% ipython --no-banner

In [1]: import numpy as np

In [2]: from numpy import linalg as LA

In [3]: np.set_printoptions(precision=1, suppress=True, linewidth=160)

In [4]: E = np.load("m.npy")

In [5]: E
Out[5]: 
array([[ 3.,  6.,  2., -6., -6.,  2.,  4., -6., -6.,  0., -6., -2., -6., -2., -4.],
       [ 6.,  8.,  3., -9., -9.,  3.,  6., -9., -9.,  0., -9., -3., -9., -3., -6.],
       [ 2.,  3.,  0., -3., -3.,  1.,  2., -3., -3.,  0., -3., -1., -3., -1., -2.],
       [-6., -9., -3.,  8.,  9., -3., -6.,  9.,  9.,  0.,  9.,  3.,  9.,  3.,  6.],
       [-6., -9., -3.,  9.,  8., -3., -6.,  9.,  9.,  0.,  9.,  3.,  9.,  3.,  6.],
       [ 2.,  3.,  1., -3., -3.,  0.,  2., -3., -3.,  0., -3., -1., -3., -1., -2.],
       [ 4.,  6.,  2., -6., -6.,  2.,  3., -6., -6.,  0., -6., -2., -6., -2., -4.],
       [-6., -9., -3.,  9.,  9., -3., -6.,  8.,  9.,  0.,  9.,  3.,  9.,  3.,  6.],
       [-6., -9., -3.,  9.,  9., -3., -6.,  9.,  8.,  0.,  9.,  3.,  9.,  3.,  6.],
       [ 0.,  0.,  0.,  0.,  0.,  0.,  0.,  0.,  0., -1.,  0.,  0.,  0.,  0.,  0.],
       [-6., -9., -3.,  9.,  9., -3., -6.,  9.,  9.,  0.,  8.,  3.,  9.,  3.,  6.],
       [-2., -3., -1.,  3.,  3., -1., -2.,  3.,  3.,  0.,  3.,  0.,  3.,  1.,  2.],
       [-6., -9., -3.,  9.,  9., -3., -6.,  9.,  9.,  0.,  9.,  3.,  8.,  3.,  6.],
       [-2., -3., -1.,  3.,  3., -1., -2.,  3.,  3.,  0.,  3.,  1.,  3.,  0.,  2.],
       [-4., -6., -2.,  6.,  6., -2., -4.,  6.,  6.,  0.,  6.,  2.,  6.,  2.,  3.]])

In [6]: [round(float(LA.det(E[:i, :i])), 2) + 0 for i in range(1, 16)]
Out[6]: 
[3.0,
 -12.0,
 13.0,
 -22.0,
 31.0,
 -32.0,
 36.0,
 -45.0,
 54.0,
 -54.0,
 63.0,
 -64.0,
 73.0,
 -74.0,
 78.0]

In [7]: u = np.array([1, 1, 0])

In [8]: np.convolve(E[10], u)
Out[8]: array([ -6., -15., -12.,   6.,  18.,   6.,  -9.,   3.,  18.,   9.,   8.,  11.,  12.,  12.,   9.,   6.,   0.])

In [9]: np.polyval(u, E[10])
Out[9]: array([30., 72.,  6., 90., 90.,  6., 30., 90., 90.,  0., 72., 12., 90., 12., 42.])

In [10]: np.cross(E[10, :3], E[3, :3])
Out[10]: array([0., 0., 0.])

In [11]: round(LA.det(E), 1)
Out[11]: np.float64(78.0)

In [12]: np.flatnonzero(LA.matrix_power((E != 0) + (E.T != 0) + np.eye(15), 15)[9])
Out[12]: array([9])

In [13]: W0 = np.loadtxt("test7.csv", delimiter=",")

In [14]: W0
Out[14]: 
array([[  3. ,  -7.4,  -4.2,   5.2,   1.1,   8.6,   0.6,  -3. ,   6.1,  19.7,   1.1,  -2. , -13.8, -13.5,   5.7],
       [ 12.4, -12.5,   0.7,  13. ,  -6.3,  13.7, -10.9,  12.3,  -9. , -18.2,  -9.5,  31.8,  11.7,   6.8,  -9.5],
       [-18.2,  -4.7,  -2.9,  -2.6,   2.3, -13. ,   9.2,  14.4,  -0.1,  -2.9,  13.3,   9.4,   1.4,   6.1,  -2.8],
       [ -2.2,  -4.3,  -2. , -25.7,  -5.4,  17.2, -12.4,  -7. ,   7.5,   5.3,  -1. ,   9.8,   0.8,   3.6,   6.3],
       [-10.6, -10.4,  -7.9, -29.7,  -1.8,  28.6,   0.7,  -6.5,  11.7,  -1.1,   9.4,  -4.1,  15.3, -27.6,  -8.5],
       [  6. , -14.2,  12. ,  -2.2,   1.6, -24.4,   0.8, -12.1,   9.6,   1. ,  -0.8, -18.5,   7.6,  14.3,   3.8],
       [ 10.5,   6.1,  -1.8,  17.6,   8.2,   0.4,   3.1,  11.8,  26.6,   1.7,   4.7, -11.6,   3.1,   5.1,   2.5],
       [  0.9,  11.3,   4.3,  -0.7,  -2. ,   7.7,   9.7,  11.3,  -0.6, -11. ,  -6. ,  16. ,  14.6,   8.1,   2.7],
       [ -5.1,   6.2, -11.6, -13.1,   0. ,   0.6,   3. ,   0.6,  -5.1, -14.1,   3.3, -12.6,   2.8,   1.9,  -3.8],
       [ -2. ,   5.5,  -7.3,  -5.1,   0.6, -21.4,  -2.8,  -9. , -30. ,  16.8,   4.7,  -7. ,  10.5,   4.5,  -5.3],
       [ 10.6,  21.5,  -5.7, -26. ,   9.1,  -8.3,  12.5,   3.9,   6.2,  -6.3,   5.4, -35.4,   7.6,   2.9,  -6.5],
       [ 13.7,  -1.7,  -9.2,  11.9,   0.4,   9.3,   0.8, -15.1,  -1.6,   3. ,  12.6,  -1.1, -13.7,   6.5,  -0.8],
       [  7.6,   0.1,  10.3,  24.3,   0.3, -48.3,   4.2,  -0.8,   3.7,   0.8,  -4.9,  21.5,   6. , -28.2,   4. ],
       [ 17.5,   1.4,  -1.3,  23.7,  -0.1, -22.4,   4.6,  -2.9,  18.3,  -2.6,   4.1, -20.9, -15. ,   3. ,   1.9],
       [ -5.3,  -6.4,   9.5,  36.3,  -5.2, -18.3,   2.8, -11.9,  -9.9,  -2.2,  -6.3,  10.3,   8.7,  10.3,  -5.8],
       [  7.2,   1.8,  -3.4,  -0.3,  -1. , -39.1,  -1.7,  -0.4,  26.2, -14.5,   1.7,  18.5,   3.3,  14.5,   5.1],
       [  1. ,  -5.5,  -1.2, -11.4,   4.2,  -3.2,  -2.4,  -1.6,  -0.3,   7.5,  -0.6, -27.9, -14.8,  33.4,  -1.9],
       [-29.9,  -6.4,  -1.3,  26.1,   5.1, -15. ,   2.4,  10. ,   8.3,  -7.5,  14.1,  -2.4,  -3.7,  -5.9,   3.6]])

In [15]: x0 = np.array([2, 7, 1, -8, -6, 2, -4, 9, -2, -9, -8, 9, 5, 3, 8])

In [16]: y = W0 @ x0

In [17]: LA.lstsq(W0, y)[0]
Out[17]: array([ 2.,  7.,  1., -8., -6.,  2., -4.,  9., -2., -9., -8.,  9.,  5.,  3.,  8.])

In [18]: rng = np.random.default_rng(78)

In [19]: y = y + 0.3 * rng.normal(size=18)

In [20]: y
Out[20]: array([-390.8,  600.5,    8.9,  320.9,  -57.3, -305.4, -193.2,  592.4,  108.4, -216.5,  -34.7, -401.4,  -95. , -519.4, -248.8,  289.1, -284.9, -385.4])

In [21]: beta, *_ = LA.lstsq(W0, y)

In [22]: beta
Out[22]: array([ 2.,  7.,  1., -8., -6.,  2., -4.,  9., -2., -9., -8.,  9.,  5.,  3.,  8.])

In [23]: beta.round()
Out[23]: array([ 2.,  7.,  1., -8., -6.,  2., -4.,  9., -2., -9., -8.,  9.,  5.,  3.,  8.])

In [24]: np.round(W0.T @ (y - W0 @ beta), 1) + 0
Out[24]: array([0., 0., 0., 0., 0., 0., 0., 0., 0., 0., 0., 0., 0., 0., 0.])
